$ ipython --no-banner

In [1]: import numpy as np

In [2]: import numpy.linalg as la

In [3]: np.set_printoptions(precision=2, suppress=True, linewidth=200, legacy="1.25")

In [4]: data = np.loadtxt("m.csv", delimiter=",")

In [5]: data
Out[5]: 
array([[ 0.41, -6.83, -1.32],
       [-4.88, -0.83,  1.38],
       [-1.71,  1.67, -1.31],
       [-0.49,  0.38, -0.58],
       [ 5.92,  7.56, -3.31],
       [ 1.03, -0.09, -1.01],
       [ 1.18, -3.07, -4.72],
       [-0.31, -0.05, -2.43],
       [ 2.28, -1.94,  1.03],
       [-1.16,  3.53,  0.58],
       [ 0.43,  1.26, -1.43],
       [-1.63,  2.03, -1.34],
       [-0.46, -3.51, -0.33],
       [ 1.42,  1.07, -1.69],
       [ 1.51, -1.22,  1.25],
       [-4.27, -2.25, -2.56],
       [ 1.42, -1.34,  2.6 ],
       [ 5.89, -1.08, -0.65],
       [ 2.66,  0.31,  0.58],
       [-0.21, -0.16,  2.  ],
       [ 1.55, -3.12, -1.83],
       [-3.73, -3.35, -1.59],
       [ 0.71,  3.89, -2.61],
       [ 0.67,  2.54,  0.67],
       [ 2.44,  1.37,  1.73],
       [-1.32,  5.83, -4.21],
       [-4.29,  0.56, -5.31],
       [ 0.51,  4.14,  0.04],
       [ 3.56,  2.2 , -1.97],
       [-0.92, -4.49,  3.81],
       [ 3.99, -2.52, -0.17],
       [ 0.3 ,  2.28, -3.67],
       [ 0.15, -1.74, -1.13],
       [-4.37,  1.04,  0.38],
       [-1.21,  2.9 , -2.76],
       [ 1.74, -1.94, -4.58],
       [ 2.81, -0.47,  0.52],
       [ 4.67, -0.68, -1.06],
       [-0.61,  0.13,  0.22],
       [ 4.11, -1.32,  0.15],
       [-2.48,  1.18, -6.91],
       [-2.99,  2.16, -0.32],
       [ 0.74, -3.31,  0.96],
       [-1.95, -0.36, -2.3 ],
       [-1.75,  2.53, -1.88]])

In [6]: Xc = data - data.mean(axis=1)
---------------------------------------------------------------------------
ValueError                                Traceback (most recent call last)
Cell In[6], line 1
----> 1 Xc = data - data.mean(axis=1)

ValueError: operands could not be broadcast together with shapes (45,3) (45,) 

In [7]: Xc = data - data.mean(axis=0)

In [8]: Uu, sigma, vt = la.svd(Xc, full_matrices=False)

In [9]: sigma
Out[9]: array([19.17, 17.62, 13.03])

In [10]: np.abs(vt[0]).argmax()
Out[10]: 1

In [11]: (np.sign(Uu[:, 0]) == np.sign(Uu[0, 0])).astype(int)
Out[11]: array([1, 1, 0, 0, 0, 1, 1, 0, 1, 0, 0, 0, 1, 0, 1, 1, 1, 1, 1, 1, 1, 1, 0, 0, 1, 0, 0, 0, 0, 1, 1, 0, 1, 0, 0, 1, 1, 1, 1, 1, 0, 0, 1, 0, 0])

In [12]: np.searchsorted(np.cumsum(sigma ** 2) / (sigma ** 2).sum(), 0.9) + 1
Out[12]: 3

In [13]: sigma ** 2 / (sigma ** 2).sum()
Out[13]: array([0.43, 0.37, 0.2 ])

In [14]: W2 = data[[44, 1]].astype(float)

In [15]: for _ in range(3):
    ...:     z = la.norm(data[:, None] - W2, axis=-1).argmin(axis=1)
    ...:     W2 = np.array([data[z == j].mean(axis=0) for j in range(2)])
    ...: 

In [16]: z
Out[16]: array([1, 1, 0, 0, 0, 0, 0, 0, 1, 0, 0, 0, 1, 0, 1, 1, 1, 0, 0, 1, 1, 1, 0, 0, 0, 0, 0, 0, 0, 1, 1, 0, 1, 1, 0, 0, 0, 0, 1, 0, 0, 0, 1, 0, 0])

In [17]: np.bincount(z)
Out[17]: array([29, 16])

In [18]: W2[1] - W2[0]
Out[18]: array([-1.11, -3.61,  2.08])

In [19]: W2
Out[19]: 
array([[ 0.65,  1.39, -1.79],
       [-0.46, -2.21,  0.29]])

In [20]: x = np.array([3, 3, 1])

In [21]: rhs = data @ x

In [22]: beta, lr = np.zeros(3), 1 / la.norm(data, 2) ** 2

In [23]: for i in range(250):
    ...:     beta -= lr * data.T @ (data @ beta - rhs)
    ...:     if i % 50 == 0: print(i, round(la.norm(data @ beta - rhs), 2))
    ...: 
0 15.96
50 0.0
100 0.0
150 0.0
200 0.0

In [24]: round(la.cond(data), 2)
Out[24]: 1.35

In [25]: X = np.load("w.npy")

In [26]: X
Out[26]: 
array([[-2, -1, -1, -1, -1],
       [-1, -1,  1, -2,  1],
       [ 0,  0, -1,  0,  1],
       [-2,  1,  1,  1,  1],
       [ 0,  0, -1,  0,  0],
       [ 1, -2, -1, -1, -2],
       [-1, -1,  2,  0,  1],
       [-2, -2,  1,  1,  1],
       [-2, -1, -1, -1, -1]])

In [27]: # row 8 repeats row 0

In [28]: x = np.array([2, 5, 5, 5, 4])

In [29]: rhs = X @ x

In [30]: beta, lr = np.zeros(5), 1 / la.norm(X, 2) ** 2

In [31]: for i in range(250):
    ...:     beta -= lr * X.T @ (X @ beta - rhs)
    ...:     if i % 50 == 0: print(i, round(la.norm(X @ beta - rhs), 2))
    ...: 
0 6.37
50 0.01
100 0.0
150 0.0
200 0.0

In [32]: beta
Out[32]: array([2., 5., 5., 5., 4.])

In [33]: th = np.radians(30)

In [34]: Rm = np.eye(5)

In [35]: Rm[1, 1] = Rm[2, 2] = np.cos(th)

In [36]: Rm[1, 2], Rm[2, 1] = -np.sin(th), np.sin(th)

In [37]: Rm
Out[37]: 
array([[ 1.  ,  0.  ,  0.  ,  0.  ,  0.  ],
       [ 0.  ,  0.87, -0.5 ,  0.  ,  0.  ],
       [ 0.  ,  0.5 ,  0.87,  0.  ,  0.  ],
       [ 0.  ,  0.  ,  0.  ,  1.  ,  0.  ],
       [ 0.  ,  0.  ,  0.  ,  0.  ,  1.  ]])

In [38]: M2 = X @ Rm.T

In [39]: np.abs(M2 - X).max(axis=0)
Out[39]: array([0.  , 0.87, 1.13, 0.  , 0.  ])

In [40]: np.allclose(la.norm(X, axis=1), la.norm(M2, axis=1))
Out[40]: True

In [41]: X - X[0]
Out[41]: 
array([[ 0,  0,  0,  0,  0],
       [ 1,  0,  2, -1,  2],
       [ 2,  1,  0,  1,  2],
       [ 0,  2,  2,  2,  2],
       [ 2,  1,  0,  1,  1],
       [ 3, -1,  0,  0, -1],
       [ 1,  0,  3,  1,  2],
       [ 0, -1,  2,  2,  2],
       [ 0,  0,  0,  0,  0]])

In [42]: np.count_nonzero(X)
Out[42]: 37

In [43]: la.matrix_rank(X)
Out[43]: 5

In [44]: M2 = np.c_[X[:, :1] @ np.array([[1]]), np.array([-2, 2, 2, 0, 2, -2, -1, 2, 0])]

In [45]: M2
Out[45]: 
array([[-2, -2],
       [-1,  2],
       [ 0,  2],
       [-2,  0],
       [ 0,  2],
       [ 1, -2],
       [-1, -1],
       [-2,  2],
       [-2,  0]])

In [46]: np.round(la.lstsq(X, M2[:, 0])[0], 2) + 0
Out[46]: array([1., 0., 0., 0., 0.])

In [47]: P = X @ la.solve(X.T @ X, X.T)

In [48]: np.round(la.eigvalsh(P), 2) + 0
Out[48]: array([0., 0., 0., 0., 1., 1., 1., 1., 1.])

In [49]: np.diag(P)
Out[49]: array([0.46, 0.85, 0.67, 0.5 , 0.18, 0.64, 0.41, 0.84, 0.46])

In [50]: np.allclose(P @ P, P)
Out[50]: True

In [51]: la.matrix_rank(np.eye(9) - P)
Out[51]: 4

In [52]: P
Out[52]: 
array([[ 0.46,  0.07, -0.03,  0.12,  0.06,  0.09, -0.09,  0.03,  0.46],
       [ 0.07,  0.85,  0.12, -0.12, -0.05, -0.07,  0.26, -0.12,  0.07],
       [-0.03,  0.12,  0.67, -0.14,  0.31, -0.16, -0.2 ,  0.16, -0.03],
       [ 0.12, -0.12, -0.14,  0.5 , -0.07, -0.42,  0.07,  0.08,  0.12],
       [ 0.06, -0.05,  0.31, -0.07,  0.18, -0.03, -0.18,  0.05,  0.06],
       [ 0.09, -0.07, -0.16, -0.42, -0.03,  0.64,  0.01,  0.09,  0.09],
       [-0.09,  0.26, -0.2 ,  0.07, -0.18,  0.01,  0.41,  0.28, -0.09],
       [ 0.03, -0.12,  0.16,  0.08,  0.05,  0.09,  0.28,  0.84,  0.03],
       [ 0.46,  0.07, -0.03,  0.12,  0.06,  0.09, -0.09,  0.03,  0.46]])

In [53]: feats = np.load("a.npy")

In [54]: feats
Out[54]: 
array([[ 1.  ,  0.  ,  0.  ,  0.  ,  0.  ,  0.  ,  0.  ,  0.  ,  0.  ,  0.  ,  0.  ,  0.  ],
       [ 0.  ,  1.  ,  0.  ,  0.  ,  0.  ,  0.  ,  0.  ,  0.  ,  0.  ,  0.  ,  0.  ,  0.  ],
       [ 0.  ,  0.  ,  1.  ,  0.  ,  0.  ,  0.  ,  0.  ,  0.  ,  0.  ,  0.  ,  0.  ,  0.  ],
       [ 0.  ,  0.  ,  0.  ,  1.  ,  0.  ,  0.  ,  0.  ,  0.  ,  0.  ,  0.  ,  0.  ,  0.  ],
       [ 0.  ,  0.  ,  0.  ,  0.  , -0.71,  0.  ,  0.  ,  0.  , -0.71,  0.  ,  0.  ,  0.  ],
       [ 0.  ,  0.  ,  0.  ,  0.  ,  0.  ,  1.  ,  0.  ,  0.  ,  0.  ,  0.  ,  0.  ,  0.  ],
       [ 0.  ,  0.  ,  0.  ,  0.  ,  0.  ,  0.  ,  1.  ,  0.  ,  0.  ,  0.  ,  0.  ,  0.  ],
       [ 0.  ,  0.  ,  0.  ,  0.  ,  0.  ,  0.  ,  0.  ,  1.  ,  0.  ,  0.  ,  0.  ,  0.  ],
       [ 0.  ,  0.  ,  0.  ,  0.  ,  0.71,  0.  ,  0.  ,  0.  , -0.71,  0.  ,  0.  ,  0.  ],
       [ 0.  ,  0.  ,  0.  ,  0.  ,  0.  ,  0.  ,  0.  ,  0.  ,  0.  ,  1.  ,  0.  ,  0.  ],
       [ 0.  ,  0.  ,  0.  ,  0.  ,  0.  ,  0.  ,  0.  ,  0.  ,  0.  ,  0.  ,  1.  ,  0.  ],
       [ 0.  ,  0.  ,  0.  ,  0.  ,  0.  ,  0.  ,  0.  ,  0.  ,  0.  ,  0.  ,  0.  ,  1.  ]])

In [55]: Uu, sigma, vt = la.svd(feats, full_matrices=False)

In [56]: Uu.shape, sigma.shape, vt.shape
Out[56]: ((12, 12), (12,), (12, 12))

In [57]: np.sort(la.eigvals(feats).real)
Out[57]: array([-0.71, -0.71,  1.  ,  1.  ,  1.  ,  1.  ,  1.  ,  1.  ,  1.  ,  1.  ,  1.  ,  1.  ])

In [58]: (la.matrix_power((feats != 0) + (feats.T != 0) + np.eye(12), 12) > 0).astype(int)
Out[58]: 
array([[1, 0, 0, 0, 0, 0, 0, 0, 0, 0, 0, 0],
       [0, 1, 0, 0, 0, 0, 0, 0, 0, 0, 0, 0],
       [0, 0, 1, 0, 0, 0, 0, 0, 0, 0, 0, 0],
       [0, 0, 0, 1, 0, 0, 0, 0, 0, 0, 0, 0],
       [0, 0, 0, 0, 1, 0, 0, 0, 1, 0, 0, 0],
       [0, 0, 0, 0, 0, 1, 0, 0, 0, 0, 0, 0],
       [0, 0, 0, 0, 0, 0, 1, 0, 0, 0, 0, 0],
       [0, 0, 0, 0, 0, 0, 0, 1, 0, 0, 0, 0],
       [0, 0, 0, 0, 1, 0, 0, 0, 1, 0, 0, 0],
       [0, 0, 0, 0, 0, 0, 0, 0, 0, 1, 0, 0],
       [0, 0, 0, 0, 0, 0, 0, 0, 0, 0, 1, 0],
       [0, 0, 0, 0, 0, 0, 0, 0, 0, 0, 0, 1]])

In [59]: (feats != 0).astype(int)
Out[59]: 
array([[1, 0, 0, 0, 0, 0, 0, 0, 0, 0, 0, 0],
       [0, 1, 0, 0, 0, 0, 0, 0, 0, 0, 0, 0],
       [0, 0, 1, 0, 0, 0, 0, 0, 0, 0, 0, 0],
       [0, 0, 0, 1, 0, 0, 0, 0, 0, 0, 0, 0],
       [0, 0, 0, 0, 1, 0, 0, 0, 1, 0, 0, 0],
       [0, 0, 0, 0, 0, 1, 0, 0, 0, 0, 0, 0],
       [0, 0, 0, 0, 0, 0, 1, 0, 0, 0, 0, 0],
       [0, 0, 0, 0, 0, 0, 0, 1, 0, 0, 0, 0],
       [0, 0, 0, 0, 1, 0, 0, 0, 1, 0, 0, 0],
       [0, 0, 0, 0, 0, 0, 0, 0, 0, 1, 0, 0],
       [0, 0, 0, 0, 0, 0, 0, 0, 0, 0, 1, 0],
       [0, 0, 0, 0, 0, 0, 0, 0, 0, 0, 0, 1]])

In [60]: Uu, sigma, vt = la.svd(X, full_matrices=False)

In [61]: (sigma > 1e-8).sum()
Out[61]: 5

In [62]: np.round(vt @ vt.T, 2) + 0
Out[62]: 
array([[1., 0., 0., 0., 0.],
       [0., 1., 0., 0., 0.],
       [0., 0., 1., 0., 0.],
       [0., 0., 0., 1., 0.],
       [0., 0., 0., 0., 1.]])

In [63]: np.round(Uu.T @ X @ vt.T, 2) + 0
Out[63]: 
array([[5.07, 0.  , 0.  , 0.  , 0.  ],
       [0.  , 4.72, 0.  , 0.  , 0.  ],
       [0.  , 0.  , 2.88, 0.  , 0.  ],
       [0.  , 0.  , 0.  , 2.23, 0.  ],
       [0.  , 0.  , 0.  , 0.  , 1.65]])
